In [1]: import numpy as np

In [2]: np.set_printoptions(suppress=True, linewidth=200)

In [3]: def rd(a):
   ...:     return np.round(a, 3) + 0
   ...: 

In [4]: r0 = np.array([3, 1, -2])

In [5]: rng = np.random.default_rng(8686)

In [6]: data = np.outer(rng.normal(size=12), r0) + 0.3 * rng.normal(size=(12, 3))

In [7]: rd(data)
Out[7]: 
array([[-1.209, -0.705,  0.55 ],
       [ 3.219,  1.341, -1.982],
       [ 2.157,  1.209, -1.006],
       [ 3.562,  1.66 , -2.723],
       [ 1.691,  0.63 , -1.171],
       [ 6.775,  2.284, -4.575],
       [ 3.931,  1.845, -2.83 ],
       [ 4.235,  1.063, -1.851],
       [ 4.469,  2.042, -2.939],
       [-2.413, -0.381,  1.581],
       [ 1.18 ,  0.291, -0.943],
       [ 3.366,  1.564, -1.788]])

In [8]: Ac = data - data.mean(axis=0)

In [9]: V = np.linalg.svd(Ac)[2][:1]

In [10]: A2 = Ac - Ac @ V.T @ V

In [11]: rd(np.linalg.norm(A2) / np.linalg.norm(Ac))
Out[11]: np.float64(0.138)

In [12]: rd(A2.std(axis=0))
Out[12]: array([0.178, 0.28 , 0.25 ])

In [13]: E = np.loadtxt("out4.csv", delimiter=",")

In [14]: E
Out[14]: 
array([[ 2., -1.,  0.,  0.],
       [-1.,  4., -1.,  0.],
       [ 0., -1.,  1., -1.],
       [ 0.,  0., -1.,  1.]])

In [15]: U, sigma, vt = np.linalg.svd(E)

In [16]: rd(sigma)
Out[16]: array([4.669, 2.   , 1.476, 0.145])

In [17]: np.argmax(sigma[:-1] / (sigma[1:] + 1e-6)) + 1
Out[17]: np.int64(3)

In [18]: A2 = U[:, :3] @ np.diag(sigma[:3]) @ vt[:3]

In [19]: rd(A2)
Out[19]: 
array([[ 2.001, -0.997,  0.01 ,  0.009],
       [-0.997,  4.006, -0.979,  0.019],
       [ 0.01 , -0.979,  1.078, -0.932],
       [ 0.009,  0.019, -0.932,  1.06 ]])

In [20]: rd(np.linalg.norm(E - A2, 2)), rd(sigma[3])
Out[20]: (np.float64(0.145), np.float64(0.145))

In [21]: np.linalg.matrix_rank(A2)
Out[21]: np.int64(3)

In [22]: rd(np.linalg.norm(E - A2) / np.linalg.norm(E))
Out[22]: np.float64(0.027)

In [23]: vals, V = np.linalg.eig(E)

In [24]: rd(np.sort(np.linalg.eigvals(E.T)))
Out[24]: array([-0.145,  1.476,  2.   ,  4.669])

In [25]: rd(np.prod(vals))
Out[25]: np.float64(-2.0)

In [26]: rd(np.sort(np.linalg.eigvals(np.linalg.inv(E))))
Out[26]: array([-6.892,  0.214,  0.5  ,  0.677])

In [27]: rd(np.sort(np.linalg.eigvals(E @ E)))
Out[27]: array([ 0.021,  2.179,  4.   , 21.8  ])

In [28]: gram = E.T @ E

In [29]: np.trace(gram), (E ** 2).sum()
Out[29]: (np.float64(28.0), np.float64(28.0))

In [30]: (E @ E.T).shape
Out[30]: (4, 4)

In [31]: np.linalg.matrix_rank(gram)
Out[31]: np.int64(4)

In [32]: np.trace(E)
Out[32]: np.float64(8.0)

In [33]: (E + E.T) / 2
Out[33]: 
array([[ 2., -1.,  0.,  0.],
       [-1.,  4., -1.,  0.],
       [ 0., -1.,  1., -1.],
       [ 0.,  0., -1.,  1.]])

In [34]: O = E.astype(float).copy()

In [35]: for j in range(4):
    ...:     O[:, j] -= O[:, :j] @ (O[:, :j].T @ O[:, j])
    ...:     O[:, j] /= np.linalg.norm(O[:, j])
    ...: 

In [36]: rd(O.T @ O)
Out[36]: 
array([[1., 0., 0., 0.],
       [0., 1., 0., 0.],
       [0., 0., 1., 0.],
       [0., 0., 0., 1.]])

In [37]: rd(O.T @ E)
Out[37]: 
array([[ 2.236, -2.683,  0.447,  0.   ],
       [ 0.   ,  3.286, -1.156,  0.304],
       [ 0.   ,  0.   ,  1.21 , -1.363],
       [ 0.   ,  0.   ,  0.   ,  0.225]])
